% ipython --no-banner

In [1]: import numpy as np

In [2]: np.set_printoptions(precision=3, suppress=True, linewidth=160, legacy="1.25")

In [3]: A = np.load("w.npy")

In [4]: print(A)
[[ 0.974 -0.011 -0.128 -0.051  0.082]
 [-0.011  0.995 -0.054 -0.021  0.034]
 [-0.128 -0.054  0.382 -0.245  0.396]
 [-0.051 -0.021 -0.245  0.903  0.157]
 [ 0.082  0.034  0.396  0.157  0.747]]

In [5]: # symmetric

In [6]: proj = np.triu(np.array([[7, -4, 9, -6, -7],
   ...:     [-3, 2, -9, -9, 6],
   ...:     [-9, -9, 7, 7, 1],
   ...:     [-8, 3, 7, -7, 8],
   ...:     [-9, 1, 5, -5, -4]]), 1) + np.eye(5)

In [7]: Y = proj @ A @ np.linalg.inv(proj)

In [8]: print(np.round(np.poly(Y), 3) + 0)
[ 1. -4.  6. -4.  1.  0.]

In [9]: print(round(float(np.linalg.det(Y)), 3))
-0.0

In [10]: print(np.linalg.matrix_rank(A, rtol=0.1))
4

In [11]: print([round(float(x), 3) for x in np.linalg.svd(A, compute_uv=False)[:3]])
[1.0, 1.0, 1.0]

In [12]: rk = np.linalg.matrix_rank(A)

In [13]: print(rk)
4

In [14]: N = np.linalg.svd(A)[2][rk:].T

In [15]: print(np.round(A @ N, 3) + 0)
[[0.]
 [0.]
 [0.]
 [0.]
 [0.]]

In [16]: print(np.allclose(A @ N, 0))
True

In [17]: print([int(np.linalg.matrix_rank(A[:i])) for i in range(1, len(A) + 1)])
[1, 2, 3, 4, 4]

In [18]: rng = np.random.default_rng(397)

In [19]: labels = rng.permutation(5)

In [20]: print(labels)
[0 1 2 3 4]

In [21]: Y = A[labels][:, labels]

In [22]: print(np.round(np.sort(np.abs(np.linalg.eigvals(Y))), 3) + 0)
[0. 1. 1. 1. 1.]

In [23]: vals, vecs = np.linalg.eigh(A)

In [24]: print((vals > 1e-8).sum(), (vals < -1e-8).sum())
4 0

In [25]: print(np.round(np.linalg.eigvalsh(A @ A), 3) + 0)
[0. 1. 1. 1. 1.]

In [26]: print(np.unique(vals.round(6) + 0, return_counts=True)[1])
[1 4]

In [27]: print(vals.round(3) + 0)
[0. 1. 1. 1. 1.]

In [28]: print(vals.sum(), round(float(np.trace(A)), 3))
4.0 4.0

In [29]: print(vecs @ np.diag(vals) @ vecs.T)
[[ 0.974 -0.011 -0.128 -0.051  0.082]
 [-0.011  0.995 -0.054 -0.021  0.034]
 [-0.128 -0.054  0.382 -0.245  0.396]
 [-0.051 -0.021 -0.245  0.903  0.157]
 [ 0.082  0.034  0.396  0.157  0.747]]

In [30]: print(np.round(vecs.T @ vecs, 3) + 0)
[[1. 0. 0. 0. 0.]
 [0. 1. 0. 0. 0.]
 [0. 0. 1. 0. 0.]
 [0. 0. 0. 1. 0.]
 [0. 0. 0. 0. 1.]]
